% python3 -q
>>> import numpy as np
>>> np.set_printoptions(precision=2, suppress=True, linewidth=200)
>>> tidy = lambda a: np.round(a, 2) + 0
>>> m1 = np.loadtxt("run4.csv", delimiter=",")
>>> m1
array([[ 0.44,  0.9 ,  0.74],
       [ 0.  ,  0.  ,  0.  ],
       [-0.11,  0.69,  0.42],
       [ 0.52,  0.88,  0.73],
       [ 0.1 ,  0.64,  0.42],
       [ 0.41,  0.83,  0.65],
       [ 0.74,  1.  ,  0.99],
       [ 0.4 ,  0.73,  0.56],
       [ 0.09,  0.45,  0.29],
       [ 0.64,  0.96,  0.87],
       [ 0.04,  0.29,  0.18],
       [-0.23, -0.66, -0.47],
       [ 0.66,  0.99,  0.94],
       [-0.03, -0.39, -0.24],
       [ 0.52,  0.77,  0.62],
       [-0.47, -0.95, -0.81],
       [-0.23, -0.66, -0.47],
       [ 0.35,  0.9 ,  0.73],
       [ 0.43,  0.92,  0.77],
       [-0.73, -0.99, -0.92],
       [ 0.71,  0.97,  0.88],
       [ 0.41,  0.83,  0.65],
       [-0.34, -0.22, -0.21],
       [ 0.52,  1.  ,  0.96],
       [ 0.74,  1.  ,  0.97],
       [-0.43, -0.98, -0.89]])
>>> A2 = np.array([[3, 5, 3], [2, 5, 0], [1, 2, 3]])
>>> np.vstack([m1, A2.T]).shape
(29, 3)
>>> np.linalg.matrix_rank(np.vstack([m1, A2.T]))
np.int64(3)
>>> C2 = np.cov(m1, rowvar=False)
>>> np.argsort(-m1.std(axis=0).round(6), kind="stable")
array([1, 2, 0])
>>> tidy(np.corrcoef(m1.T))
array([[1.  , 0.92, 0.95],
       [0.92, 1.  , 0.99],
       [0.95, 0.99, 1.  ]])
>>> np.argwhere(np.triu(np.abs(np.corrcoef(m1.T)) > 0.8, 1))
array([[0, 1],
       [0, 2],
       [1, 2]])
>>> tidy(np.corrcoef(m1[:, 0], m1[:, 1])[0, 1])
np.float64(0.92)
>>> feats = np.load("w.npy")
>>> feats
array([[ 5.95,  6.07, 18.02],
       [-8.03, -8.01,  3.99],
       [13.94, 14.03, 14.07],
       [ 2.08,  1.88,  6.07]])
>>> P = feats @ np.linalg.solve(feats.T @ feats, feats.T)
>>> tidy(P @ feats[:, 0])
array([ 5.95, -8.03, 13.94,  2.08])
>>> tidy(np.linalg.eigvalsh(P))
array([0., 1., 1., 1.])
>>> tidy((np.eye(4) - P) @ feats)
array([[0., 0., 0.],
       [0., 0., 0.],
       [0., 0., 0.],
       [0., 0., 0.]])
>>> tidy(np.diag(P))
array([0.67, 0.67, 0.66, 1.  ])
>>> M = np.load("x.npy")
>>> M
array([[-1, -1, -1],
       [-1, -2, -2],
       [-1, -2, -3]])
>>> tidy(np.linalg.norm(M) ** 2 / np.linalg.norm(M, 2) ** 2)
np.float64(1.02)
>>> np.linalg.norm(M, axis=1).argmax()
np.int64(2)
>>> tidy(np.linalg.norm(M, "nuc"))
np.float64(6.0)
>>> A2 = np.linalg.inv(M)
>>> tidy(np.linalg.det(M) * np.linalg.det(A2))
np.float64(1.0)
>>> tidy(np.linalg.slogdet(M)[0])
np.float64(-1.0)
>>> tidy(np.linalg.inv(A2))
array([[-1., -1., -1.],
       [-1., -2., -2.],
       [-1., -2., -3.]])
>>> A2
array([[-2.,  1., -0.],
       [ 1., -2.,  1.],
       [-0.,  1., -1.]])
>>> tidy(np.linalg.cond(M))
np.float64(16.39)
>>> (np.abs(A2) > 1e-9).astype(int)
array([[1, 1, 0],
       [1, 1, 1],
       [0, 1, 1]])
>>> np.allclose(A2, M.T)
False
>>> tidy(np.linalg.det(M) * A2)
array([[ 2., -1.,  0.],
       [-1.,  2., -1.],
       [ 0., -1.,  1.]])
>>> ev, vecs = np.linalg.eigh(A2)
>>> np.abs(vecs[:, -1]).round(6).argmax()
np.int64(2)
>>> tidy(vecs.T @ A2 @ vecs)
array([[-3.25,  0.  ,  0.  ],
       [ 0.  , -1.55,  0.  ],
       [ 0.  ,  0.  , -0.2 ]])
>>> tidy(np.linalg.eigvalsh(A2 + 5 * np.eye(3)))
array([1.75, 3.45, 4.8 ])
>>> tidy(vecs.T @ vecs)
array([[1., 0., 0.],
       [0., 1., 0.],
       [0., 0., 1.]])
>>> [round(float(np.linalg.det(M[:i, :i])), 2) + 0 for i in range(1, 4)]
[-1.0, 1.0, -1.0]
>>> np.all(np.linalg.eigvalsh(M) > 0)
np.False_
>>> A2 = np.array([[-1, 1, 0], [-1, 1, 2], [2, 2, 1]])
>>> M @ A2
array([[ 0, -4, -3],
       [-1, -7, -6],
       [-3, -9, -7]])
>>> np.vstack([M, A2.T]).shape
(6, 3)
